In [1]: import numpy as np

In [2]: np.set_printoptions(suppress=True, linewidth=120)

In [3]: r0 = np.array([2, 0, 1, 0, 0])

In [4]: r1 = np.array([2, 2, -1, 1, 0])

In [5]: data = r0[:, None] + r1[None, :]

In [6]: print(data)
[[ 4  4  1  3  2]
 [ 2  2 -1  1  0]
 [ 3  3  0  2  1]
 [ 2  2 -1  1  0]
 [ 2  2 -1  1  0]]

In [7]: (data + data.T) / 2
Out[7]: 
array([[4. , 3. , 2. , 2.5, 2. ],
       [3. , 2. , 1. , 1.5, 1. ],
       [2. , 1. , 0. , 0.5, 0. ],
       [2.5, 1.5, 0.5, 1. , 0.5],
       [2. , 1. , 0. , 0.5, 0. ]])

In [8]: print(np.linalg.matrix_power(data, 3))
[[271 271 -32 170  69]
 [ 83  83 -10  52  21]
 [177 177 -21 111  45]
 [ 83  83 -10  52  21]
 [ 83  83 -10  52  21]]

In [9]: np.allclose(data, data.T)
Out[9]: False

In [10]: print(round(np.abs(np.linalg.eigvals(data)).max(), 2))
7.41

In [11]: np.round(np.sort(np.abs(np.linalg.eigvals(data))), 2) + 0
Out[11]: array([0.  , 0.  , 0.  , 0.41, 7.41])

In [12]: np.linalg.determinant(data)
---------------------------------------------------------------------------
AttributeError                            Traceback (most recent call last)
Cell In[12], line 1
----> 1 np.linalg.determinant(data)

AttributeError: module 'numpy.linalg' has no attribute 'determinant'

In [13]: (data - data.T) / 2
Out[13]: 
array([[ 0. ,  1. , -1. ,  0.5,  0. ],
       [-1. ,  0. , -2. , -0.5, -1. ],
       [ 1. ,  2. ,  0. ,  1.5,  1. ],
       [-0.5,  0.5, -1.5,  0. , -0.5],
       [ 0. ,  1. , -1. ,  0.5,  0. ]])

In [14]: assert data == data.T
---------------------------------------------------------------------------
ValueError                                Traceback (most recent call last)
Cell In[14], line 1
----> 1 assert data == data.T

ValueError: The truth value of an array with more than one element is ambiguous. Use a.any() or a.all()

In [15]: np.allclose(data @ data.T, data.T @ data)
Out[15]: False

In [16]: round(np.linalg.det(data), 2)
Out[16]: np.float64(0.0)

In [17]: np.argsort(-np.linalg.norm(data, axis=0).round(6), kind="stable")[:3]
Out[17]: array([0, 1, 3])

In [18]: round(np.linalg.norm(data, 2) / np.linalg.norm(data), 2)
Out[18]: np.float64(0.97)

In [19]: np.linalg.cond(data) > 100
Out[19]: np.True_

In [20]: [round(float(x), 2) for x in np.linalg.svd(data, compute_uv=False)[:3]]
Out[20]: [9.65, 2.42, 0.0]

In [21]: np.linalg.matrix_rank(data, rtol=0.1)
Out[21]: np.int64(2)

In [22]: other = data / np.sqrt((data ** 2).mean(axis=1, keepdims=True))

In [23]: np.linalg.matrix_rank(data - data.mean(axis=1, keepdims=True))
Out[23]: np.int64(1)

In [24]: np.round(data - data.mean(axis=1, keepdims=True), 2)
Out[24]: 
array([[ 1.2,  1.2, -1.8,  0.2, -0.8],
       [ 1.2,  1.2, -1.8,  0.2, -0.8],
       [ 1.2,  1.2, -1.8,  0.2, -0.8],
       [ 1.2,  1.2, -1.8,  0.2, -0.8],
       [ 1.2,  1.2, -1.8,  0.2, -0.8]])

In [25]: other[0].round(2)
Out[25]: array([1.32, 1.32, 0.33, 0.99, 0.66])

In [26]: np.round(np.linalg.norm(other, axis=1), 2)
Out[26]: array([2.24, 2.24, 2.24, 2.24, 2.24])

In [27]: K = np.loadtxt("test18.csv", delimiter=",")

In [28]: K
Out[28]: 
array([[0., 1., 1., 0.],
       [0., 0., 1., 2.],
       [0., 0., 0., 2.],
       [0., 0., 0., 0.]])

In [29]: # rows and columns are dependent

In [30]: U, sv, vt = np.linalg.svd(K)

In [31]: np.argmax(sv[:-1] / (sv[1:] + 1e-6)) + 1
Out[31]: np.int64(3)

In [32]: sv.round(2)
Out[32]: array([2.94, 1.47, 0.46, 0.  ])

In [33]: other = U[:, :3] @ np.diag(sv[:3]) @ vt[:3]

In [34]: print(np.linalg.matrix_rank(other))
3

In [35]: np.linalg.matrix_rank(K, rtol=0.05)
Out[35]: np.int64(3)

In [36]: round(np.linalg.norm(K - other) / np.linalg.norm(K), 2)
Out[36]: np.float64(0.0)

In [37]: np.round(np.linalg.norm(K - other, 2), 2), sv[3]
Out[37]: (np.float64(0.0), np.float64(0.0))

In [38]: print(np.allclose(K[:-1].T @ np.linalg.lstsq(K[:-1].T, K[-1])[0], K[-1]))
True

In [39]: try:
    ...:     np.linalg.inv(K)
    ...: except np.linalg.LinAlgError as e:
    ...:     print("failed:", e)
    ...: 
failed: Singular matrix

In [40]: np.round(np.trace(np.linalg.pinv(K) @ K), 2)
Out[40]: np.float64(3.0)

In [41]: np.abs(np.diag(np.linalg.qr(K)[1])) > 1e-9
Out[41]: array([False, False, False, False])

In [42]: np.round(K @ np.linalg.pinv(K) @ K, 2) + 0
Out[42]: 
array([[0., 1., 1., 0.],
       [0., 0., 1., 2.],
       [0., 0., 0., 2.],
       [0., 0., 0., 0.]])

In [43]: np.count_nonzero(K)
Out[43]: np.int64(5)

In [44]: print(np.diff(K, axis=0))
[[ 0. -1.  0.  2.]
 [ 0.  0. -1.  0.]
 [ 0.  0.  0. -2.]]

In [45]: np.abs(K).max()
Out[45]: np.float64(2.0)

In [46]: K.mean(axis=0)
Out[46]: array([0.  , 0.25, 0.5 , 1.  ])

In [47]: K[:, 4]
---------------------------------------------------------------------------
IndexError                                Traceback (most recent call last)
Cell In[47], line 1
----> 1 K[:, 4]

IndexError: index 4 is out of bounds for axis 1 with size 4

In [48]: np.unravel_index(np.abs(K).argmax(), K.shape)
Out[48]: (np.int64(1), np.int64(3))

In [49]: np.round(np.linalg.norm(K), 2)
Out[49]: np.float64(3.32)

In [50]: x = np.array([2, 4, 1, 3])

In [51]: h = np.maximum(K @ x, 0)

In [52]: np.round(np.tanh(K @ x), 2)
Out[52]: array([1., 1., 1., 0.])

In [53]: K.T @ h
Out[53]: array([ 0.,  5., 12., 26.])

In [54]: np.flatnonzero(h > 1e-9)
Out[54]: array([0, 1, 2])

In [55]: np.maximum(K @ x, 0) - np.maximum(-K @ x, 0)
Out[55]: array([5., 7., 6., 0.])

In [56]: h
Out[56]: array([5., 7., 6., 0.])

In [57]: K * (h > 1e-9)[:, None]
Out[57]: 
array([[0., 1., 1., 0.],
       [0., 0., 1., 2.],
       [0., 0., 0., 2.],
       [0., 0., 0., 0.]])

In [58]: E = np.load("dump.npy")

In [59]: E
Out[59]: 
array([[ 9,  8,  1,  0],
       [ 9,  3,  1,  2],
       [12,  4,  1,  2],
       [ 0,  0,  1,  0],
       [ 0,  0,  1,  6],
       [ 0,  0,  1,  4],
       [ 0,  0,  1, 10],
       [ 0,  1,  1,  0],
       [ 0,  3,  1,  0],
       [ 0,  0,  1,  6],
       [ 3,  0,  1,  4],
       [ 0,  0,  1, 10],
       [ 0,  1,  1,  0],
       [ 0,  2,  1,  0],
       [ 0,  1,  1,  0],
       [ 3,  5,  1,  0],
       [ 6,  5,  1,  0],
       [ 0,  0,  1,  0],
       [ 0,  0,  1,  8],
       [ 0,  0,  1, 10],
       [ 3,  6,  1,  0],
       [12,  0,  1, 10],
       [ 0,  0,  1, 10],
       [15,  9,  1,  0],
       [ 0,  0,  1, 10],
       [ 0,  0,  1,  0],
       [ 0,  5,  1,  0],
       [ 6,  7,  1,  0],
       [ 0,  0,  1,  0],
       [12,  4,  1,  2],
       [ 0,  0,  1, 10],
       [ 0,  5,  1,  0],
       [ 0,  0,  1,  2]])

In [60]: # rows 4 and 9 are equal

In [61]: x = np.array([1, 0, 1, 1])

In [62]: target = E @ x

In [63]: np.round(np.linalg.lstsq(E, target)[0], 2) + 0
Out[63]: array([1., 0., 1., 1.])

In [64]: target
Out[64]: 
array([10, 12, 15,  1,  7,  5, 11,  1,  1,  7,  8, 11,  1,  1,  1,  4,  7,  1,  9, 11,  4, 23, 11, 16, 11,  1,  1,  7,
        1, 15, 11,  1,  3])

In [65]: np.round(np.linalg.pinv(E) @ E, 2) + 0
Out[65]: 
array([[1., 0., 0., 0.],
       [0., 1., 0., 0.],
       [0., 0., 1., 0.],
       [0., 0., 0., 1.]])

In [66]: rng = np.random.default_rng(405041)

In [67]: target = target + 0.05 * rng.normal(size=33)

In [68]: target.round(2)
Out[68]: 
array([ 9.98, 11.99, 14.96,  0.98,  6.99,  5.06, 11.02,  0.96,  1.11,  7.03,  8.06, 11.04,  0.89,  0.93,  1.  ,  4.04,
        7.04,  0.99,  9.01, 11.02,  4.02, 23.03, 10.94, 15.93, 11.02,  1.01,  1.07,  6.96,  0.97, 15.01, 10.98,  0.92,
        3.12])

In [69]: beta, *_ = np.linalg.lstsq(E, target)

In [70]: beta.round(2) + 0
Out[70]: array([1.  , 0.  , 1.01, 1.  ])

In [71]: print(np.round(E.T @ (target - E @ beta), 2) + 0)
[0. 0. 0. 0.]

In [72]: [round(float(np.linalg.norm(np.linalg.solve(E.T @ E + lam * np.eye(4), E.T @ target))), 2) for lam in (0, 1, 10, 100)]
Out[72]: [1.74, 1.69, 1.53, 1.37]

In [73]: round(np.linalg.norm(target - E @ beta), 2)
Out[73]: np.float64(0.28)

In [74]: beta.round()
Out[74]: array([ 1., -0.,  1.,  1.])

In [75]: other = E / np.sqrt((E ** 2).mean(axis=1, keepdims=True))

In [76]: np.linalg.matrix_rank(other) == np.linalg.matrix_rank(E)
Out[76]: np.True_

In [77]: np.linalg.matrix_rank(E - E.mean(axis=1, keepdims=True))
Out[77]: np.int64(3)

In [78]: feats = np.load("arr.npy")

In [79]: feats
Out[79]: 
array([[ 1,  1, -1, -1,  1,  1, -1, -1],
       [ 1,  1, -1, -1, -1, -1,  1,  1],
       [ 1, -1,  1, -1,  1, -1,  1, -1],
       [ 1,  1,  1,  1,  1,  1,  1,  1]])

In [80]: x = np.array([-2, 1, 2, -3, 3, -1, 2, -1])

In [81]: print(np.sign((feats @ x).round(6)))
[ 1 -1  1  1]

In [82]: np.einsum("ij,j->i", feats, x)
Out[82]: array([ 1, -1,  9,  1])

In [83]: other = feats / np.sqrt((feats ** 2).mean(axis=1, keepdims=True))

In [84]: np.linalg.matrix_rank(other) == np.linalg.matrix_rank(feats)
Out[84]: np.True_

In [85]: other[2]
Out[85]: array([ 1., -1.,  1., -1.,  1., -1.,  1., -1.])

In [86]: feats.reshape(2, -1)
Out[86]: 
array([[ 1,  1, -1, -1,  1,  1, -1, -1,  1,  1, -1, -1, -1, -1,  1,  1],
       [ 1, -1,  1, -1,  1, -1,  1, -1,  1,  1,  1,  1,  1,  1,  1,  1]])

In [87]: feats.reshape(-1, 2)
Out[87]: 
array([[ 1,  1],
       [-1, -1],
       [ 1,  1],
       [-1, -1],
       [ 1,  1],
       [-1, -1],
       [-1, -1],
       [ 1,  1],
       [ 1, -1],
       [ 1, -1],
       [ 1, -1],
       [ 1, -1],
       [ 1,  1],
       [ 1,  1],
       [ 1,  1],
       [ 1,  1]])

In [88]: blk = feats.reshape(4, 2, -1)

In [89]: blk.shape
Out[89]: (4, 2, 4)

In [90]: np.swapaxes(blk, 1, 2)[0]
Out[90]: 
array([[ 1,  1],
       [ 1,  1],
       [-1, -1],
       [-1, -1]])

In [91]: proj = np.triu(np.array([[1, 1, 1, 2], [2, 1, 1, 2], [0, 1, 2, 2], [2, 2, 1, 0]]), 1) + np.eye(4)

In [92]: other = proj @ K @ np.linalg.inv(proj)

In [93]: print(proj @ K - K @ proj)
[[0. 0. 0. 0.]
 [0. 0. 0. 0.]
 [0. 0. 0. 0.]
 [0. 0. 0. 0.]]

In [94]: other
Out[94]: 
array([[0., 1., 1., 0.],
       [0., 0., 1., 2.],
       [0., 0., 0., 2.],
       [0., 0., 0., 0.]])

In [95]: np.round(np.linalg.det(other), 2)
Out[95]: np.float64(0.0)

In [96]: np.linalg.matrix_rank(other)
Out[96]: np.int64(3)

In [97]: other = feats[0, 0] * feats[1:] - np.outer(feats[1:, 0], feats[0])

In [98]: other
Out[98]: 
array([[ 0,  0,  0,  0, -2, -2,  2,  2],
       [ 0, -2,  2,  0,  0, -2,  2,  0],
       [ 0,  0,  2,  2,  0,  0,  2,  2]])

In [99]: np.flatnonzero(~other.round(6).any(axis=1))
Out[99]: array([], dtype=int64)

In [100]: J = np.loadtxt("case18.csv", delimiter=",")

In [101]: J
Out[101]: 
array([[ 1.2, -2.5,  0.3,  1.5,  0.6, -0.1],
       [ 0.4, -0.6, -1.6,  1.2, -0.5, -0.9],
       [-1.9, -2.5,  0.8, -0.7, -1.1,  0.3],
       [-1.4,  0.2, -0.3,  0.1,  0.4,  1.1],
       [-3.1, -0.3, -0.5, -1.1, -0.4, -1.3],
       [-0.3,  0. ,  1.5, -0.4,  0.7,  1.7],
       [-0.9,  2.9, -0.7, -1.8, -0.4, -0.5],
       [ 0.1,  2.1, -1.2, -0.1,  0.2, -1.2],
       [ 0.1, -1.7,  1.1, -0.5, -0.5,  0.1],
       [-1. , -5. , -3. ,  3. ,  3.5, -1.5],
       [ 1.1, -2.3,  2.3, -0.9,  0. ,  0. ]])

In [102]: other = np.c_[J[:, :2] @ np.array([[3, -2], [1, -2]]), np.array([3, -3, -1, 2, 3, -1, 3, 3, -3, 1, 0])]

In [103]: other.round(2)
Out[103]: 
array([[ 1.1,  2.6,  3. ],
       [ 0.6,  0.4, -3. ],
       [-8.2,  8.8, -1. ],
       [-4. ,  2.4,  2. ],
       [-9.6,  6.8,  3. ],
       [-0.9,  0.6, -1. ],
       [ 0.2, -4. ,  3. ],
       [ 2.4, -4.4,  3. ],
       [-1.4,  3.2, -3. ],
       [-8. , 12. ,  1. ],
       [ 1. ,  2.4,  0. ]])

In [104]: np.round(np.linalg.lstsq(J, other[:, 0])[0], 2) + 0
Out[104]: array([3., 1., 0., 0., 0., 0.])

In [105]: np.linalg.matrix_rank(other)
Out[105]: np.int64(3)

In [106]: np.round(np.linalg.norm(other - J @ np.linalg.lstsq(J, other)[0], axis=0), 2) + 0
Out[106]: array([0.  , 0.  , 5.47])

In [107]: x = np.array([1, 0, 1, 0, 2, 0])

In [108]: target = J @ x

In [109]: beta, lr = np.zeros(6), 1 / np.linalg.norm(J, 2) ** 2

In [110]: for i in range(3):
     ...:     beta -= lr * J.T @ (J @ beta - target)
     ...:     if i % 1 == 0: print(i, round(np.linalg.norm(J @ beta - target), 2))
     ...: 
0 5.99
1 4.83
2 4.09

In [111]: beta.round(2)
Out[111]: array([ 0.72, -0.32,  0.33,  0.3 ,  0.52,  0.26])

In [112]: np.round(np.linalg.cond(J), 2)
Out[112]: np.float64(13.24)
